% python3 -q
>>> import numpy as np
>>> from numpy import linalg as LA
>>> np.set_printoptions(precision=2, suppress=True, linewidth=120)
>>> def rnd(a):
...     return np.round(a, 2) + 0
... 
>>> W0 = np.load("w.npy")
>>> print(W0)
[[6. 1. 1. 1. 1.]
 [1. 6. 1. 1. 1.]
 [1. 1. 6. 1. 1.]
 [1. 1. 1. 6. 1.]
 [1. 1. 1. 1. 6.]]
>>> x0 = np.ones(5)
>>> for _ in range(7):
...     x0 = W0 @ x0
...     x0 /= LA.norm(x0)
...     print(round(x0 @ W0 @ x0, 2))
... 
10.0
10.0
10.0
10.0
10.0
10.0
10.0
>>> rnd(x0)
array([0.45, 0.45, 0.45, 0.45, 0.45])
>>> rnd(LA.eigvalsh(W0)[-1])
np.float64(10.0)
>>> M2 = np.array([[-1, -2], [-2, 1]])
>>> Z = np.kron(M2, W0)
>>> print(rnd(LA.norm(Z, 2)), rnd(LA.norm(M2, 2) * LA.norm(W0, 2)))
22.36 22.36
>>> vals, V = LA.eig(W0)
>>> print(rnd(W0 @ V[:, 0] - vals[0] * V[:, 0]))
[0. 0. 0. 0. 0.]
>>> rnd(np.sort(LA.eigvals(LA.inv(W0))))
array([0.1, 0.2, 0.2, 0.2, 0.2])
>>> def softmax(z):
...     e = np.exp(z - z.max(axis=-1, keepdims=True))
...     return e / e.sum(axis=-1, keepdims=True)
... 
>>> rnd(softmax(W0).sum(axis=1))
array([1., 1., 1., 1., 1.])
>>> S = W0 @ W0.T / np.sqrt(5)
>>> rnd(softmax(S)[3] @ W0)
array([1., 1., 1., 6., 1.])
>>> rnd(softmax(S))
array([[1., 0., 0., 0., 0.],
       [0., 1., 0., 0., 0.],
       [0., 0., 1., 0., 0.],
       [0., 0., 0., 1., 0.],
       [0., 0., 0., 0., 1.]])
>>> X = np.load("dump.npy")
>>> X
array([[ 3,  4,  5,  6,  7,  8,  9, 10],
       [11, 12, 13, 14, 15, 16, 17, 18],
       [19, 20, 21, 22, 23, 24, 25, 26],
       [27, 28, 29, 30, 31, 32, 33, 34],
       [35, 36, 37, 38, 39, 40, 41, 42],
       [43, 44, 45, 46, 47, 48, 49, 50],
       [51, 52, 53, 54, 55, 56, 57, 58],
       [59, 60, 61, 62, 63, 64, 65, 66],
       [67, 68, 69, 70, 71, 72, 73, 74]])
>>> rnd(LA.norm(X, 2) / LA.norm(X))
np.float64(1.0)
>>> LA.matrix_rank(X, rtol=0.1)
np.int64(1)
>>> print([round(float(x), 2) for x in LA.svd(X, compute_uv=False)[:3]])
[371.13, 9.18, 0.0]
>>> blk = np.stack([X, 2 * X, X[::-1]])
>>> print(blk.sum(axis=0))
[[ 76  80  84  88  92  96 100 104]
 [ 92  96 100 104 108 112 116 120]
 [108 112 116 120 124 128 132 136]
 [124 128 132 136 140 144 148 152]
 [140 144 148 152 156 160 164 168]
 [156 160 164 168 172 176 180 184]
 [172 176 180 184 188 192 196 200]
 [188 192 196 200 204 208 212 216]
 [204 208 212 216 220 224 228 232]]
>>> np.einsum("bij,cij->bc", blk, blk)
array([[137820, 275640,  76380],
       [275640, 551280, 152760],
       [ 76380, 152760, 137820]])
>>> rnd(LA.norm(blk, axis=(1, 2)))
array([371.24, 742.48, 371.24])
>>> X.sum(axis=1)
array([ 52, 116, 180, 244, 308, 372, 436, 500, 564])
>>> X.mean(axis=0)
array([35., 36., 37., 38., 39., 40., 41., 42.])
>>> LA.matrix_rank(X)
np.int64(2)
>>> np.count_nonzero(X)
np.int64(72)
>>> np.diff(X, axis=0)
array([[8, 8, 8, 8, 8, 8, 8, 8],
       [8, 8, 8, 8, 8, 8, 8, 8],
       [8, 8, 8, 8, 8, 8, 8, 8],
       [8, 8, 8, 8, 8, 8, 8, 8],
       [8, 8, 8, 8, 8, 8, 8, 8],
       [8, 8, 8, 8, 8, 8, 8, 8],
       [8, 8, 8, 8, 8, 8, 8, 8],
       [8, 8, 8, 8, 8, 8, 8, 8]])
>>> feats = np.array([[0, 1, 1, 0, 0],
...     [1, 0, 1, 0, 0],
...     [1, 1, 0, 0, 0],
...     [0, 0, 0, 0, 0],
...     [0, 0, 0, 0, 0]])
>>> left, sigma, vt = LA.svd(feats)
>>> V = vt[:(sigma > 1e-8).sum()]
>>> rng = np.random.default_rng(749170)
>>> x0 = feats[3] + 2 * feats[2] + rng.integers(2) * np.eye(5)[0]
>>> x0
array([3., 2., 0., 0., 0.])
>>> rnd(V.T @ V)
array([[1., 0., 0., 0., 0.],
       [0., 1., 0., 0., 0.],
       [0., 0., 1., 0., 0.],
       [0., 0., 0., 0., 0.],
       [0., 0., 0., 0., 0.]])
>>> rnd(LA.norm(x0 - V.T @ V @ x0))
np.float64(0.0)
>>> left, sigma, vt = LA.svd(feats)
>>> rnd(sigma)
array([2., 1., 1., 0., 0.])
>>> np.argmax(sigma[:-1] / (sigma[1:] + 1e-6)) + 1
np.int64(3)
>>> M2 = left[:, :3] @ np.diag(sigma[:3]) @ vt[:3]
>>> rnd(np.abs(feats - M2).max())
np.float64(0.0)
>>> M = np.loadtxt("sample19.csv", delimiter=",")
>>> rnd(M)
array([[ 0.75,  0.09, -0.07, -0.04, -0.1 , -0.28,  0.1 , -0.09, -0.25],
       [ 0.09,  0.76, -0.13, -0.08,  0.22, -0.08,  0.12,  0.16,  0.23],
       [-0.07, -0.13,  0.81, -0.2 , -0.02, -0.17,  0.22,  0.06,  0.09],
       [-0.04, -0.08, -0.2 ,  0.67, -0.27, -0.01,  0.26, -0.02,  0.18],
       [-0.1 ,  0.22, -0.02, -0.27,  0.34,  0.25,  0.13, -0.05, -0.12],
       [-0.28, -0.08, -0.17, -0.01,  0.25,  0.41,  0.15, -0.13, -0.16],
       [ 0.1 ,  0.12,  0.22,  0.26,  0.13,  0.15,  0.72, -0.13, -0.06],
       [-0.09,  0.16,  0.06, -0.02, -0.05, -0.13, -0.13,  0.13,  0.2 ],
       [-0.25,  0.23,  0.09,  0.18, -0.12, -0.16, -0.06,  0.2 ,  0.4 ]])
>>> rnd(X @ LA.pinv(X) @ X)
array([[ 3.,  4.,  5.,  6.,  7.,  8.,  9., 10.],
       [11., 12., 13., 14., 15., 16., 17., 18.],
       [19., 20., 21., 22., 23., 24., 25., 26.],
       [27., 28., 29., 30., 31., 32., 33., 34.],
       [35., 36., 37., 38., 39., 40., 41., 42.],
       [43., 44., 45., 46., 47., 48., 49., 50.],
       [51., 52., 53., 54., 55., 56., 57., 58.],
       [59., 60., 61., 62., 63., 64., 65., 66.],
       [67., 68., 69., 70., 71., 72., 73., 74.]])
>>> rnd(np.trace(LA.pinv(X) @ X))
np.float64(2.0)
>>> rank = LA.matrix_rank(M)
>>> rank
np.int64(5)
>>> N = LA.svd(M)[2][rank:].T
>>> rnd(N @ N.T)
array([[ 0.25, -0.09,  0.07,  0.04,  0.1 ,  0.28, -0.1 ,  0.09,  0.25],
       [-0.09,  0.24,  0.13,  0.08, -0.22,  0.08, -0.12, -0.16, -0.23],
       [ 0.07,  0.13,  0.19,  0.2 ,  0.02,  0.17, -0.22, -0.06, -0.09],
       [ 0.04,  0.08,  0.2 ,  0.33,  0.27,  0.01, -0.26,  0.02, -0.18],
       [ 0.1 , -0.22,  0.02,  0.27,  0.66, -0.25, -0.13,  0.05,  0.12],
       [ 0.28,  0.08,  0.17,  0.01, -0.25,  0.59, -0.15,  0.13,  0.16],
       [-0.1 , -0.12, -0.22, -0.26, -0.13, -0.15,  0.28,  0.13,  0.06],
       [ 0.09, -0.16, -0.06,  0.02,  0.05,  0.13,  0.13,  0.87, -0.2 ],
       [ 0.25, -0.23, -0.09, -0.18,  0.12,  0.16,  0.06, -0.2 ,  0.6 ]])
>>> LA.matrix_rank(M.T @ M), LA.matrix_rank(M @ M.T)
(np.int64(5), np.int64(5))
>>> [int(LA.matrix_rank(M[:, :j + 1])) for j in range(9)]
[1, 2, 3, 4, 5, 5, 5, 5, 5]
>>> np.allclose(M @ N, 0)
True
>>> left, sigma, vt = LA.svd(M)
>>> V = vt[:(sigma > 1e-8).sum()]
>>> x0 = M[6] + -1 * M[2] + rng.integers(2) * np.eye(9)[5]
>>> rnd(x0)
array([ 0.17,  0.25, -0.59,  0.46,  0.15,  1.32,  0.5 , -0.19, -0.15])
>>> LA.matrix_rank(np.vstack([M, x0]))
np.int64(6)
>>> rnd(V.T @ V)
array([[ 0.75,  0.09, -0.07, -0.04, -0.1 , -0.28,  0.1 , -0.09, -0.25],
       [ 0.09,  0.76, -0.13, -0.08,  0.22, -0.08,  0.12,  0.16,  0.23],
       [-0.07, -0.13,  0.81, -0.2 , -0.02, -0.17,  0.22,  0.06,  0.09],
       [-0.04, -0.08, -0.2 ,  0.67, -0.27, -0.01,  0.26, -0.02,  0.18],
       [-0.1 ,  0.22, -0.02, -0.27,  0.34,  0.25,  0.13, -0.05, -0.12],
       [-0.28, -0.08, -0.17, -0.01,  0.25,  0.41,  0.15, -0.13, -0.16],
       [ 0.1 ,  0.12,  0.22,  0.26,  0.13,  0.15,  0.72, -0.13, -0.06],
       [-0.09,  0.16,  0.06, -0.02, -0.05, -0.13, -0.13,  0.13,  0.2 ],
       [-0.25,  0.23,  0.09,  0.18, -0.12, -0.16, -0.06,  0.2 ,  0.4 ]])
>>> print(rnd(LA.norm(x0 - V.T @ V @ x0)))
0.77
>>> print(np.allclose(V.T @ V @ x0, x0))
False
>>> labels = rng.permutation(9)
>>> labels
array([0, 4, 8, 1, 2, 5, 6, 3, 7])
>>> M2 = M[labels][:, labels]
>>> np.allclose(M2, M)
False
>>> m1 = np.load("test1.npy")
>>> print(m1)
[[ 5.  0.  2. -1.]
 [ 6.  2.  4. -2.]
 [-6.  1. -1.  2.]
 [-6.  2. -2.  4.]]
>>> theta = np.radians(90)
>>> Rm = np.eye(4)
>>> Rm[1, 1] = Rm[2, 2] = np.cos(theta)
>>> Rm[1, 2], Rm[2, 1] = -np.sin(theta), np.sin(theta)
>>> rnd(Rm)
array([[ 1.,  0.,  0.,  0.],
       [ 0.,  0., -1.,  0.],
       [ 0.,  1.,  0.,  0.],
       [ 0.,  0.,  0.,  1.]])
>>> M2 = m1 @ Rm.T
>>> print(rnd(M2))
[[ 5. -2.  0. -1.]
 [ 6. -4.  2. -2.]
 [-6.  1.  1.  2.]
 [-6.  2.  2.  4.]]
>>> np.allclose(LA.norm(m1, axis=1), LA.norm(M2, axis=1))
True
>>> mat = np.loadtxt("m.csv", delimiter=",")
>>> mat
array([[-1.  , -0.3 , -0.86, -0.3 ,  1.5 ],
       [ 0.3 , -0.2 , -0.87, -0.3 , -1.5 ],
       [ 1.2 , -0.3 , -0.11,  0.2 ,  0.9 ],
       [ 1.3 , -1.  , -2.  , -0.1 , -0.1 ],
       [ 0.1 ,  0.5 ,  1.37,  0.7 , -0.2 ],
       [ 1.5 ,  0.7 ,  1.51,  1.7 , -0.2 ],
       [ 0.5 , -0.9 , -2.41,  0.7 ,  0.3 ],
       [-0.8 ,  0.7 ,  1.35,  0.7 ,  0.3 ],
       [ 1.4 ,  0.8 ,  2.19,  0.3 ,  0.3 ],
       [-0.8 , -0.5 , -1.02, -1.  ,  1.4 ],
       [-0.7 ,  1.4 ,  3.01, -0.3 ,  0.2 ],
       [ 0.7 ,  1.9 ,  3.71, -0.1 , -0.9 ],
       [ 0.7 ,  0.8 ,  1.96,  1.  ,  1.1 ],
       [ 0.6 ,  0.3 ,  0.86,  0.2 , -0.7 ],
       [ 0.9 ,  1.1 ,  2.42,  0.6 ,  0.8 ],
       [ 0.9 , -0.6 , -1.06,  0.7 ,  1.7 ],
       [-0.3 ,  0.8 ,  1.76,  0.5 , -0.7 ],
       [ 0.3 , -0.5 , -0.56,  2.  , -1.2 ],
       [-1.6 ,  0.  ,  0.23, -0.9 ,  0.3 ],
       [-0.5 ,  1.3 ,  2.41, -0.8 , -0.5 ],
       [-1.5 ,  0.6 ,  1.18, -1.2 , -0.9 ],
       [ 0.9 ,  0.7 ,  1.32,  0.9 , -0.3 ],
       [ 1.1 , -1.1 , -1.85,  1.  , -0.3 ],
       [ 0.7 , -0.4 , -0.86, -0.2 ,  0.4 ],
       [-0.3 , -0.2 , -1.14,  0.1 ,  0.2 ],
       [ 0.5 , -1.  , -2.06,  1.4 , -0.7 ],
       [ 0.7 ,  0.6 ,  1.32, -0.3 ,  0.7 ],
       [-1.4 , -0.3 , -0.72,  1.1 ,  0.5 ],
       [-1.8 , -0.6 , -1.12,  1.2 , -1.5 ],
       [-1.2 ,  0.  , -0.18,  0.9 , -1.2 ],
       [ 1.  , -0.7 , -1.06, -1.3 ,  0.9 ],
       [ 0.8 , -1.3 , -2.62, -0.3 , -1.3 ],
       [ 0.8 , -0.5 , -0.99, -0.1 , -1.3 ],
       [ 0.3 , -0.5 , -0.68, -0.2 , -0.2 ],
       [ 0.2 ,  0.  ,  0.11,  0.9 , -0.5 ],
       [-1.2 ,  0.7 ,  1.76,  1.9 ,  0.5 ],
       [-0.7 ,  0.1 ,  0.64, -0.1 , -0.5 ],
       [-0.7 ,  1.9 ,  3.41,  1.1 , -0.3 ],
       [ 1.2 ,  1.5 ,  2.93,  1.  ,  0.1 ],
       [-1.3 ,  0.1 , -0.1 , -2.5 ,  2.  ]])
>>> labels = mat[:, 2] > np.median(mat[:, 2])
>>> r0 = mat[labels].mean(axis=0) - mat[~labels].mean(axis=0)
>>> print((((mat - mat.mean(axis=0)) @ r0 > 0) == labels).mean())
0.95
>>> hat = mat @ LA.solve(mat.T @ mat, mat.T)
>>> np.allclose(hat @ hat, hat)
True
>>> rnd(hat @ mat[:, 4])
array([ 1.5, -1.5,  0.9, -0.1, -0.2, -0.2,  0.3,  0.3,  0.3,  1.4,  0.2, -0.9,  1.1, -0.7,  0.8,  1.7, -0.7, -1.2,
        0.3, -0.5, -0.9, -0.3, -0.3,  0.4,  0.2, -0.7,  0.7,  0.5, -1.5, -1.2,  0.9, -1.3, -1.3, -0.2, -0.5,  0.5,
       -0.5, -0.3,  0.1,  2. ])
>>> rnd(LA.eigvalsh(hat))
array([0., 0., 0., 0., 0., 0., 0., 0., 0., 0., 0., 0., 0., 0., 0., 0., 0., 0., 0., 0., 0., 0., 0., 0., 0., 0., 0., 0.,
       0., 0., 0., 0., 0., 0., 0., 1., 1., 1., 1., 1.])
>>> rnd(np.diag(hat))
array([0.13, 0.15, 0.11, 0.08, 0.05, 0.13, 0.2 , 0.06, 0.15, 0.1 , 0.1 , 0.21, 0.13, 0.05, 0.1 , 0.17, 0.05, 0.18,
       0.13, 0.11, 0.15, 0.07, 0.11, 0.03, 0.17, 0.11, 0.05, 0.15, 0.24, 0.11, 0.14, 0.14, 0.09, 0.05, 0.03, 0.24,
       0.1 , 0.22, 0.16, 0.26])
>>> rnd(np.trace(hat))
np.float64(5.0)
>>> M2 = np.c_[mat[:, :4] @ np.array([[0, -2, -2, 5], [-1, -4, -4, -5], [1, -2, 0, -3], [-1, -3, 3, 0]]), np.array([1, 1, -1, 0, -1, 0, -2, 2, -2, 0, 1, -2, -1, 2, 0, 2, 2, -1, 2, 1, 1, 1, 0, 2, 1, 2, 0, 0, -2, -1, 0, 1, -2, -2, 1, -2, 2, -1, -1, -2])]
>>> print(rnd(M2))
[[ -0.26   5.82   2.3   -0.92   1.  ]
 [ -0.37   2.84  -0.7    5.11   1.  ]
 [ -0.01  -1.58  -0.6    7.83  -1.  ]
 [ -0.9    5.7    1.1   17.5    0.  ]
 [  0.17  -7.04  -0.1   -6.11  -1.  ]
 [ -0.89 -13.92  -0.7   -0.53   0.  ]
 [ -2.21   5.32   4.7   14.23  -2.  ]
 [ -0.05  -6.     0.9  -11.55   2.  ]
 [  1.09 -11.28  -5.1   -3.57  -2.  ]
 [  0.48   8.64   0.6    1.56   0.  ]
 [  1.91  -9.32  -5.1  -19.53   1.  ]
 [  1.91 -16.12  -9.3  -17.13  -2.  ]
 [  0.16 -11.52  -1.6   -6.38  -1.  ]
 [  0.36  -4.72  -1.8   -1.08   2.  ]
 [  0.72 -12.84  -4.4   -8.26   0.  ]
 [ -1.16   0.62   2.7   10.68   2.  ]
 [  0.46  -7.62  -1.1  -10.78   2.  ]
 [ -2.06  -3.48   7.4    5.68  -1.  ]
 [  1.13   5.44   0.5   -8.69   2.  ]
 [  1.91  -6.62  -6.6  -16.23   1.  ]
 [  1.78   1.84  -3.   -14.04   1.  ]
 [ -0.28  -9.94  -1.9   -2.96   1.  ]
 [ -1.75   2.9    5.2   16.55   0.  ]
 [ -0.26   2.52  -0.4    8.08   2.  ]
 [ -1.04   3.38   1.7    2.92   1.  ]
 [ -2.46   2.92   7.2   13.68   2.  ]
 [  1.02  -5.54  -4.7   -3.46   0.  ]
 [ -1.52   2.14   7.3   -3.34   0.  ]
 [ -1.72   4.64   9.6   -2.64  -2.  ]
 [ -1.08   0.06   5.1   -5.46  -1.  ]
 [  0.94   6.82  -3.1   11.68   0.  ]
 [ -1.02   9.74   2.7   18.36   1.  ]
 [ -0.39   2.68   0.1    9.47  -2.  ]
 [  0.02   3.36   0.8    6.04  -2.  ]
 [ -0.79  -3.32   2.3    0.67   1.  ]
 [ -0.84  -9.62   5.3  -14.78  -2.  ]
 [  0.64   0.02   0.7   -5.92   2.  ]
 [  0.41 -16.32  -2.9  -23.23  -1.  ]
 [  0.43 -17.26  -5.4  -10.29  -1.  ]
 [  2.3    9.9   -5.3   -6.7   -2.  ]]
>>> rnd(LA.norm(LA.qr(mat)[0].T @ M2, axis=0) ** 2 / ((M2 ** 2).sum(axis=0) + 1e-12))
array([1.  , 1.  , 1.  , 1.  , 0.02])
>>> print(LA.matrix_rank(np.c_[mat, M2]))
6
